>>> import numpy as np
>>> import numpy.linalg as la
>>> np.set_printoptions(precision=2, suppress=True, linewidth=100, legacy="1.25")
>>> rd = lambda a: np.round(a, 2) + 0
>>> X = np.loadtxt("w.csv", delimiter=",")
>>> X
array([[ 0.,  0.,  0., -4.,  0.],
       [ 0.,  0.,  0.,  0.,  0.],
       [ 0., -3.,  0.,  0.,  0.],
       [ 0.,  0.,  4.,  0.,  0.],
       [ 2.,  0.,  0.,  5.,  3.],
       [ 0.,  0.,  0., -4.,  0.],
       [ 0.,  0.,  3.,  0.,  0.],
       [ 0.,  0.,  0.,  0., -5.],
       [-4.,  1.,  0.,  0.,  0.],
       [ 0., -3.,  0.,  0.,  0.],
       [ 0.,  0., -2.,  0.,  0.],
       [-2.,  0.,  2.,  4., -1.]])
>>> x = np.array([2, 3, 1, -1, -3])
>>> target = X @ x
>>> rd(la.lstsq(X, target)[0])
array([ 2.,  3.,  1., -1., -3.])
>>> rd(la.solve(X.T @ X, X.T @ target))
array([ 2.,  3.,  1., -1., -3.])
>>> target
array([  4.,   0.,  -9.,   4., -10.,   4.,   3.,  15.,  -5.,  -9.,  -2.,  -3.])
>>> rng = np.random.default_rng(391346)
>>> target = target + 0.3 * rng.normal(size=12)
>>> rd(target)
array([ 4.35, -0.24, -9.03,  4.01, -9.68,  4.72,  3.03, 15.04, -5.74, -8.81, -1.66, -3.18])
>>> c, *_ = la.lstsq(X, target)
>>> rd(c)
array([ 2.16,  2.97,  1.01, -1.05, -2.99])
>>> c.round()
array([ 2.,  3.,  1., -1., -3.])
>>> rd(X.T @ (target - X @ c))
array([0., 0., 0., 0., 0.])
>>> Ac = (X - X.mean(axis=0)) / X.std(axis=0)
>>> np.argwhere(np.abs(Ac) > 2)
array([[2, 1],
       [3, 2],
       [7, 4],
       [8, 0],
       [9, 1]])
>>> rd(Ac.std(axis=0))
array([1., 1., 1., 1., 1.])
>>> c = la.lstsq(np.delete(Ac, 4, axis=1), Ac[:, 4])[0]
>>> rd(c)
array([ 0.24,  0.02, -0.03,  0.22])
>>> np.abs(c).argmax()
0
>>> idx = X[:, 0] > np.median(X[:, 0])
>>> u = X[idx].mean(axis=0) - X[~idx].mean(axis=0)
>>> np.argsort(-np.abs(u).round(6), kind="stable")
array([3, 4, 0, 2, 1])
>>> idx.astype(int)
array([0, 0, 0, 0, 1, 0, 0, 0, 0, 0, 0, 0])
>>> ((X - X.mean(axis=0)) @ u > 0).astype(int)
array([0, 1, 1, 0, 1, 0, 0, 0, 0, 1, 1, 1])
>>> d = la.norm(X[:, None] - X[None], axis=-1)
>>> np.unravel_index(d.round(6).argmax(), d.shape)
(0, 4)
>>> d.shape
(12, 12)
>>> rd(d[:5, :5])
array([[0.  , 4.  , 5.  , 5.66, 9.7 ],
       [4.  , 0.  , 3.  , 4.  , 6.16],
       [5.  , 3.  , 0.  , 5.  , 6.86],
       [5.66, 4.  , 5.  , 0.  , 7.35],
       [9.7 , 6.16, 6.86, 7.35, 0.  ]])
>>> (d + 1e9 * np.eye(12)).round(6).argmin(axis=1)
array([ 5, 10,  9,  6, 11,  0,  3,  1,  1,  2,  1,  6])
>>> np.flatnonzero(d[5] < d.mean() / 2)
array([0, 5])
>>> rd(la.norm(X, axis=1))
array([4.  , 0.  , 3.  , 4.  , 6.16, 4.  , 3.  , 5.  , 4.12, 3.  , 2.  , 5.  ])
>>> B = np.c_[X[:, :4] @ np.array([[-1, 1, 0, 0], [-1, 1, 1, -1], [0, 0, 0, -1], [2, -1, 1, 0]]), np.array([-2, -2, 1, 0, 1, -2, 1, 0, 1, -1, 0, -2])]
>>> B
array([[-8.,  4., -4.,  0., -2.],
       [ 0.,  0.,  0.,  0., -2.],
       [ 3., -3., -3.,  3.,  1.],
       [ 0.,  0.,  0., -4.,  0.],
       [ 8., -3.,  5.,  0.,  1.],
       [-8.,  4., -4.,  0., -2.],
       [ 0.,  0.,  0., -3.,  1.],
       [ 0.,  0.,  0.,  0.,  0.],
       [ 3., -3.,  1., -1.,  1.],
       [ 3., -3., -3.,  3., -1.],
       [ 0.,  0.,  0.,  2.,  0.],
       [10., -6.,  4., -2., -2.]])
>>> la.matrix_rank(B)
5
>>> rd(la.lstsq(X, B[:, 0])[0])
array([-1., -1.,  0.,  2.,  0.])
>>> la.matrix_rank(np.c_[X, B])
6
>>> J = np.load("dump.npy")
>>> rd(J)
array([[ 0.66,  0.07,  0.29, -0.11,  0.12,  0.33],
       [ 0.07,  0.47, -0.36,  0.14,  0.04,  0.31],
       [ 0.29, -0.36,  0.45, -0.17,  0.03, -0.09],
       [-0.11,  0.14, -0.17,  0.07, -0.01,  0.04],
       [ 0.12,  0.04,  0.03, -0.01,  0.02,  0.07],
       [ 0.33,  0.31, -0.09,  0.04,  0.07,  0.33]])
>>> r = la.matrix_rank(J)
>>> r
2
>>> ns = la.svd(J)[2][r:].T
>>> rd(ns @ ns.T)
array([[ 0.34, -0.07, -0.29,  0.11, -0.12, -0.33],
       [-0.07,  0.53,  0.36, -0.14, -0.04, -0.31],
       [-0.29,  0.36,  0.55,  0.17, -0.03,  0.09],
       [ 0.11, -0.14,  0.17,  0.93,  0.01, -0.04],
       [-0.12, -0.04, -0.03,  0.01,  0.98, -0.07],
       [-0.33, -0.31,  0.09, -0.04, -0.07,  0.67]])
>>> [int(la.matrix_rank(J[:i])) for i in range(1, len(J) + 1)]
[1, 2, 2, 2, 2, 2]
>>> [int(la.matrix_rank(J[:, :j + 1])) for j in range(6)]
[1, 2, 2, 2, 2, 2]
>>> la.matrix_rank(J.T @ J), la.matrix_rank(J @ J.T)
(2, 2)
>>> B = J / la.norm(J, axis=1, keepdims=True)
>>> gram = B @ B.T
>>> np.argwhere(np.triu(np.abs(gram) > 0.95, 1))
array([[0, 4],
       [2, 3]])
>>> rd(la.norm(B, axis=1))
array([1., 1., 1., 1., 1., 1.])
>>> (gram - 2 * np.eye(6)).round(6).argmax(axis=1)
array([4, 5, 0, 1, 0, 4])
>>> rd(gram)
array([[ 1.  ,  0.13,  0.53, -0.51,  0.97,  0.71],
       [ 0.13,  1.  , -0.78,  0.79,  0.37,  0.79],
       [ 0.53, -0.78,  1.  , -1.  ,  0.3 , -0.23],
       [-0.51,  0.79, -1.  ,  1.  , -0.28,  0.24],
       [ 0.97,  0.37,  0.3 , -0.28,  1.  ,  0.86],
       [ 0.71,  0.79, -0.23,  0.24,  0.86,  1.  ]])
>>> mat = np.loadtxt("m.csv", delimiter=",")
>>> mat
array([[7., 1., 0., 5., 8., 5.],
       [9., 6., 1., 8., 2., 4.],
       [1., 4., 7., 1., 5., 2.],
       [1., 7., 8., 1., 6., 7.],
       [6., 3., 5., 9., 5., 8.],
       [8., 4., 7., 0., 8., 9.]])
>>> B = mat + rng.integers(-2, 3, (6, 1)) @ rng.integers(-2, 3, (1, 6))
>>> B
array([[ 7.,  1.,  0.,  5.,  8.,  5.],
       [13.,  2., -3.,  8.,  2.,  2.],
       [ 1.,  4.,  7.,  1.,  5.,  2.],
       [ 3.,  5.,  6.,  1.,  6.,  6.],
       [ 4.,  5.,  7.,  9.,  5.,  9.],
       [10.,  2.,  5.,  0.,  8.,  8.]])
>>> la.matrix_rank(B - mat, tol=1e-8)
1
>>> B - mat
array([[ 0.,  0.,  0.,  0.,  0.,  0.],
       [ 4., -4., -4.,  0.,  0., -2.],
       [ 0.,  0.,  0.,  0.,  0.,  0.],
       [ 2., -2., -2.,  0.,  0., -1.],
       [-2.,  2.,  2.,  0.,  0.,  1.],
       [ 2., -2., -2.,  0.,  0., -1.]])
